In [1]: import numpy as np

In [2]: np.set_printoptions(precision=2, suppress=True, linewidth=160, sign=" ")

In [3]: M = np.load("x.npy")

In [4]: print(M)
[[ 0.12  0.74 -5.3   0.7  -0.15  0.33  0.17 -0.31 -1.49 -0.61]
 [ 0.1  -1.33  1.41 -0.34 -0.39  0.38 -1.58 -0.26  1.02  0.16]
 [-0.02  5.57 -3.62  0.01  0.04 -0.11 -0.75 -0.37 -0.12 -0.22]
 [-0.05 -2.1  -0.01 -0.09  0.15  0.48  0.05 -0.4  -0.43 -0.08]
 [-0.23  3.76 -5.54 -0.2  -0.2   0.12 -0.43 -0.16 -0.45  0.15]
 [-0.05 -3.29 -5.84  0.41 -0.13 -0.15 -0.37 -0.24 -0.48 -0.65]
 [ 0.    1.08  1.25  0.04 -0.28 -0.18  0.94 -0.21 -0.61  0.28]
 [-0.01 -1.44  4.56  0.01  0.12 -0.34 -1.95 -0.06 -1.19  0.47]
 [ 0.02  1.41 -1.75 -0.22  0.22  1.11  2.47 -0.16 -0.75 -0.15]
 [-0.15 -0.72  1.97 -0.08  0.13 -0.28  0.03  0.46 -0.48  0.33]
 [ 0.02  3.26  3.01 -0.02  0.14 -1.47  2.33  0.4  -0.17  0.93]
 [-0.06 -1.49 -0.99 -0.5  -0.18  1.14  1.12  0.01  3.37  0.1 ]
 [ 0.02  0.84 -1.98  0.42  0.09  0.84 -0.68 -0.13 -0.13 -0.2 ]
 [-0.08 -1.12 -2.18 -0.25 -0.13  0.53  2.19 -0.58 -0.52 -0.21]
 [ 0.11  3.25  2.43 -0.27  0.14 -0.76 -1.06  0.37 -0.65 -1.38]
 [ 0.13  0.66 -5.89 -0.09  0.    0.46 -1.42  0.2  -0.51  0.23]
 [-0.04  2.37  2.93 -0.36  0.05 -0.4  -0.48 -0.1   0.26 -0.02]
 [ 0.13  0.62  0.49  0.21 -0.02 -0.55 -1.32 -0.25  1.98  0.25]
 [-0.11 -0.23 -4.62  0.34  0.2  -0.25  0.3   0.05  2.7   0.2 ]
 [ 0.09 -2.4  -2.6  -0.56 -0.02  0.51  1.63 -0.1  -1.68 -0.16]
 [ 0.17 -2.75  3.76  0.01  0.15 -0.58  0.1  -0.08  0.63 -0.11]
 [ 0.27 -1.66 -0.43  0.52 -0.28  0.02 -3.09 -0.13 -0.06  0.27]
 [ 0.03  0.55  0.82  0.1  -0.11 -0.87  0.76 -0.2  -1.48 -0.35]
 [ 0.07 -0.06  1.71 -0.19 -0.13  0.8  -1.21  0.14  0.48  0.43]
 [ 0.06 -0.83  2.97  0.27  0.15  0.39  1.48 -0.27 -0.5   0.31]
 [ 0.15 -1.3  -0.46  0.06  0.13  0.36  3.51  0.36  1.14 -0.13]
 [-0.01  0.27 -1.43  0.69 -0.22  0.46 -1.07  0.13 -0.33 -0.05]
 [-0.2  -1.75  0.87  0.6   0.34  0.41  0.98  0.15  0.26 -1.46]
 [ 0.15 -1.8   4.37  0.31 -0.03  0.57 -1.78  0.24 -0.44  0.74]
 [ 0.18 -3.86  0.81  0.85  0.11 -0.66 -1.84  0.25  0.87 -0.81]
 [ 0.08 -0.52 -1.08  0.07  0.11 -0.35  0.96 -0.07  0.43 -0.35]
 [-0.27 -0.58 -5.23 -0.28  0.13  1.23 -1.05 -0.03 -1.19 -0.6 ]
 [ 0.05 -0.33  6.38  0.02 -0.48 -0.15  1.73  0.38  0.15 -0.29]
 [-0.1   2.44 -2.9   0.52 -0.11 -1.21  1.14 -0.04  0.29 -1.05]
 [-0.01  3.97  2.28 -0.05 -0.03 -0.06  0.58  0.44  0.22  0.13]
 [-0.16  4.6  -1.97 -0.36 -0.2   0.48  0.31  0.13 -1.3  -0.3 ]
 [ 0.22  2.56 -1.61  0.29  0.    0.14  1.56  0.5   0.42  0.08]
 [ 0.07 -0.8  -0.24  0.33 -0.1   0.26 -0.21  0.01  0.34 -0.12]
 [-0.09 -3.36  4.9  -0.09  0.12  0.   -1.17 -0.08 -0.35 -0.1 ]
 [ 0.13 -0.25  5.17 -0.04  0.15 -0.72 -4.07 -0.07 -0.43  0.28]
 [ 0.24 -2.22  6.71  0.78  0.1   0.31 -2.35  0.03 -0.02  0.1 ]
 [-0.22 -1.51 -1.69 -0.14 -0.13 -0.93 -2.8   0.04  0.52 -0.25]
 [-0.1  -0.12 -2.51 -0.13 -0.29 -1.13  1.72  0.39  0.34  0.42]]

In [5]: print(M.shape)
(43, 10)

In [6]: print(np.linalg.matrix_rank(M))
10

In [7]: print(np.unravel_index(np.abs(M).argmax(), M.shape))
(np.int64(40), np.int64(2))

In [8]: print(np.round(M.mean(axis=0), 2) + 0)
[ 0.02  0.   -0.02  0.08 -0.02  0.   -0.11  0.01 -0.01 -0.09]

In [9]: print(np.linalg.svd(M, compute_uv=False))
[ 22.4   14.1   10.16   6.47   4.     3.09   2.1    1.52   1.13   0.71]

In [10]: print(round(np.linalg.norm(M), 2))
29.67
